$ python -q
>>> import numpy as np
>>> np.set_printoptions(precision=2, suppress=True, linewidth=140, floatmode="fixed")
>>> K = np.loadtxt("m.csv", delimiter=",")
>>> K
array([[3.00, 1.00, 0.00],
       [0.00, 3.00, 1.00],
       [0.00, 0.00, 3.00]])
>>> rng = np.random.default_rng(67)
>>> labels = rng.permutation(3)
>>> other = K[:, labels] * rng.choice([-1, 1], 3)
>>> other
array([[ 0.00, -1.00, -3.00],
       [ 1.00, -3.00, -0.00],
       [ 3.00, -0.00, -0.00]])
>>> Uu, _, VT = np.linalg.svd(K.T @ other)
>>> labels
array([2, 1, 0])
>>> np.round(Uu @ VT, 2) + 0
array([[ 0.00,  0.00, -1.00],
       [ 0.00, -1.00,  0.00],
       [ 1.00,  0.00,  0.00]])
>>> other = np.array([[0, -4], [-1, 0]])
>>> W2 = np.kron(other, K)
>>> np.linalg.matrix_rank(W2)
np.int64(6)
>>> C2 = K.T @ K
>>> np.trace(C2), (K ** 2).sum()
(np.float64(29.0), np.float64(29.0))
>>> C2
array([[ 9.00,  3.00,  0.00],
       [ 3.00, 10.00,  3.00],
       [ 0.00,  3.00, 10.00]])
>>> np.linalg.eigvalsh(C2)[::-1]
array([14.03,  9.51,  5.47])
>>> (K @ K.T).shape
(3, 3)
>>> evals, evecs = np.linalg.eigh(C2)
>>> np.linalg.svd(C2, compute_uv=False)
array([14.03,  9.51,  5.47])
>>> np.unique(evals.round(6) + 0, return_counts=True)[1]
array([1, 1, 1])
>>> np.linalg.eigvalsh(C2 + -3 * np.eye(3))
array([ 2.47,  6.51, 11.03])
>>> np.round(evecs @ np.diag(evals) @ evecs.T, 2) + 0
array([[ 9.00,  3.00,  0.00],
       [ 3.00, 10.00,  3.00],
       [ 0.00,  3.00, 10.00]])
>>> (evals > 1e-8).sum(), (evals < -1e-8).sum()
(np.int64(3), np.int64(0))
>>> np.abs(evecs[:, -1]).round(6).argmax()
np.int64(1)
>>> np.linalg.eigvalsh(C2 @ C2)
array([ 29.89,  90.38, 196.73])
>>> np.abs(evecs[:, -1])
array([0.43, 0.72, 0.54])
>>> evals
array([ 5.47,  9.51, 14.03])
>>> evals, evecs = np.linalg.eig(K)
>>> evals
array([3.00, 3.00, 3.00])
>>> np.sort(np.linalg.eigvals(K @ K))
array([9.00, 9.00, 9.00])
>>> np.prod(evals)
np.float64(27.0)
>>> feats = np.diag(np.array([2, -3, 1, 0, 2, -1, -1]))
>>> feats
array([[ 2,  0,  0,  0,  0,  0,  0],
       [ 0, -3,  0,  0,  0,  0,  0],
       [ 0,  0,  1,  0,  0,  0,  0],
       [ 0,  0,  0,  0,  0,  0,  0],
       [ 0,  0,  0,  0,  2,  0,  0],
       [ 0,  0,  0,  0,  0, -1,  0],
       [ 0,  0,  0,  0,  0,  0, -1]])
>>> rk = np.linalg.matrix_rank(feats)
>>> rk
np.int64(6)
>>> null = np.linalg.svd(feats)[2][rk:].T
>>> null.shape
(7, 1)
>>> feats @ null
array([[0.00],
       [0.00],
       [0.00],
       [0.00],
       [0.00],
       [0.00],
       [0.00]])
>>> null[:, 0] / null[np.abs(null[:, 0]).round(6).argmax(), 0]
array([0.00, 0.00, 0.00, 1.00, 0.00, 0.00, 0.00])
>>> np.linalg.matrix_rank(feats.T @ feats), np.linalg.matrix_rank(feats @ feats.T)
(np.int64(6), np.int64(6))
>>> x = np.array([0, 1, 3, -1, 3, 3, -1])
>>> a = np.maximum(feats @ x, 0)
>>> feats * (a > 1e-9)[:, None]
array([[ 0,  0,  0,  0,  0,  0,  0],
       [ 0,  0,  0,  0,  0,  0,  0],
       [ 0,  0,  1,  0,  0,  0,  0],
       [ 0,  0,  0,  0,  0,  0,  0],
       [ 0,  0,  0,  0,  2,  0,  0],
       [ 0,  0,  0,  0,  0,  0,  0],
       [ 0,  0,  0,  0,  0,  0, -1]])
>>> np.maximum(feats @ x, 0) - np.maximum(-feats @ x, 0)
array([ 0, -3,  3,  0,  6, -3,  1])
>>> [round(float(np.linalg.det(feats[:i, :i])), 2) + 0 for i in range(1, 8)]
[2.0, -6.0, -6.0, 0.0, 0.0, 0.0, 0.0]
>>> evals, evecs = np.linalg.eigh(feats)
>>> x = np.array([1, 4, 2, 7, 5, 9, 2])
>>> np.linalg.eigvalsh(feats[1:, 1:])
array([-3.00, -1.00, -1.00,  0.00,  1.00,  2.00])
>>> evecs * np.maximum(evals, 0) @ evecs.T
array([[2.00, 0.00, 0.00, 0.00, 0.00, 0.00, 0.00],
       [0.00, 0.00, 0.00, 0.00, 0.00, 0.00, 0.00],
       [0.00, 0.00, 1.00, 0.00, 0.00, 0.00, 0.00],
       [0.00, 0.00, 0.00, 0.00, 0.00, 0.00, 0.00],
       [0.00, 0.00, 0.00, 0.00, 2.00, 0.00, 0.00],
       [0.00, 0.00, 0.00, 0.00, 0.00, 0.00, 0.00],
       [0.00, 0.00, 0.00, 0.00, 0.00, 0.00, 0.00]])
>>> x @ feats @ x
np.int64(-77)
>>> np.allclose(feats[:-1].T @ np.linalg.lstsq(feats[:-1].T, feats[-1])[0], feats[-1])
False
>>> round(np.trace(np.linalg.pinv(feats) @ feats), 2)
np.float64(6.0)
>>> feats @ np.linalg.pinv(feats) @ feats
array([[ 2.00,  0.00,  0.00,  0.00,  0.00,  0.00,  0.00],
       [ 0.00, -3.00,  0.00,  0.00,  0.00,  0.00,  0.00],
       [ 0.00,  0.00,  1.00,  0.00,  0.00,  0.00,  0.00],
       [ 0.00,  0.00,  0.00,  0.00,  0.00,  0.00,  0.00],
       [ 0.00,  0.00,  0.00,  0.00,  2.00,  0.00,  0.00],
       [ 0.00,  0.00,  0.00,  0.00,  0.00, -1.00,  0.00],
       [ 0.00,  0.00,  0.00,  0.00,  0.00,  0.00, -1.00]])
>>> F = np.loadtxt("layer2.csv", delimiter=",")
>>> F.round(2) + 0
array([[-0.82,  0.09, -0.13, -0.37,  0.26,  0.30],
       [-0.23, -0.67, -0.17,  0.65,  0.07,  0.22],
       [ 0.13, -0.41, -0.43, -0.49, -0.59,  0.19],
       [ 0.23, -0.55,  0.19, -0.44,  0.61, -0.20],
       [-0.13, -0.20,  0.85, -0.08, -0.36,  0.28],
       [ 0.43,  0.18, -0.05,  0.00,  0.28,  0.84]])
>>> x = np.array([3, 0, 4, 5, 3, 3])
>>> np.round(F.T @ (F @ x), 2) + 0
array([3.00, 0.00, 4.00, 5.00, 3.00, 3.00])
>>> np.round(np.linalg.det(F), 2)
np.float64(-1.0)
>>> np.abs(np.linalg.eigvals(F))
array([1.00, 1.00, 1.00, 1.00, 1.00, 1.00])
>>> [p for p in range(1, 25) if np.allclose(np.linalg.matrix_power(F, p), np.eye(6))]
[]
>>> np.round(np.linalg.norm(x), 2), round(float(np.linalg.norm(F @ x)), 2)
(np.float64(8.25), 8.25)
>>> F.shape
(6, 6)
>>> F.mean(axis=0)
array([-0.07, -0.26,  0.04, -0.12,  0.05,  0.27])
>>> np.round(np.linalg.norm(F), 2)
np.float64(2.45)
>>> np.round(np.abs(F).max(), 2)
np.float64(0.85)
>>> theta = np.radians(180)
>>> Rm = np.eye(7)
>>> Rm[2, 2] = Rm[3, 3] = np.cos(theta)
>>> Rm[2, 3], Rm[3, 2] = -np.sin(theta), np.sin(theta)
>>> Rm.round(2) + 0
array([[ 1.00,  0.00,  0.00,  0.00,  0.00,  0.00,  0.00],
       [ 0.00,  1.00,  0.00,  0.00,  0.00,  0.00,  0.00],
       [ 0.00,  0.00, -1.00,  0.00,  0.00,  0.00,  0.00],
       [ 0.00,  0.00,  0.00, -1.00,  0.00,  0.00,  0.00],
       [ 0.00,  0.00,  0.00,  0.00,  1.00,  0.00,  0.00],
       [ 0.00,  0.00,  0.00,  0.00,  0.00,  1.00,  0.00],
       [ 0.00,  0.00,  0.00,  0.00,  0.00,  0.00,  1.00]])
>>> other = feats @ Rm.T
>>> other.round(2) + 0
array([[ 2.00,  0.00,  0.00,  0.00,  0.00,  0.00,  0.00],
       [ 0.00, -3.00,  0.00,  0.00,  0.00,  0.00,  0.00],
       [ 0.00,  0.00, -1.00,  0.00,  0.00,  0.00,  0.00],
       [ 0.00,  0.00,  0.00,  0.00,  0.00,  0.00,  0.00],
       [ 0.00,  0.00,  0.00,  0.00,  2.00,  0.00,  0.00],
       [ 0.00,  0.00,  0.00,  0.00,  0.00, -1.00,  0.00],
       [ 0.00,  0.00,  0.00,  0.00,  0.00,  0.00, -1.00]])
>>> np.linalg.svd(feats, compute_uv=False), np.linalg.svd(other, compute_uv=False)
(array([3.00, 2.00, 2.00, 1.00, 1.00, 1.00, 0.00]), array([3.00, 2.00, 2.00, 1.00, 1.00, 1.00, 0.00]))
>>> np.round(np.abs(other - feats).max(axis=0), 2) + 0
array([0.00, 0.00, 2.00, 0.00, 0.00, 0.00, 0.00])
>>> J = np.load("mat.npy")
>>> J
array([[ 1,  1,  1,  1,  1,  1,  1,  1],
       [ 1,  1, -1, -1, -1, -1,  1,  1],
       [ 1, -1, -1,  1, -1,  1,  1, -1],
       [ 1, -1,  1, -1,  1, -1,  1, -1],
       [ 1,  1, -1, -1,  1,  1, -1, -1]])
>>> J.mean(axis=0)
array([ 1.00,  0.20, -0.20, -0.20,  0.20,  0.20,  0.60, -0.20])
>>> J - J[0]
array([[ 0,  0,  0,  0,  0,  0,  0,  0],
       [ 0,  0, -2, -2, -2, -2,  0,  0],
       [ 0, -2, -2,  0, -2,  0,  0, -2],
       [ 0, -2,  0, -2,  0, -2,  0, -2],
       [ 0,  0, -2, -2,  0,  0, -2, -2]])
>>> np.linalg.matrix_rank(J)
np.int64(5)
>>> J.shape
(5, 8)
>>> np.unravel_index(np.abs(J).argmax(), J.shape)
(np.int64(0), np.int64(0))
>>> J.sum(axis=0)
array([ 5,  1, -1, -1,  1,  1,  3, -1])
>>> np.round(np.linalg.norm(J), 2)
np.float64(6.32)
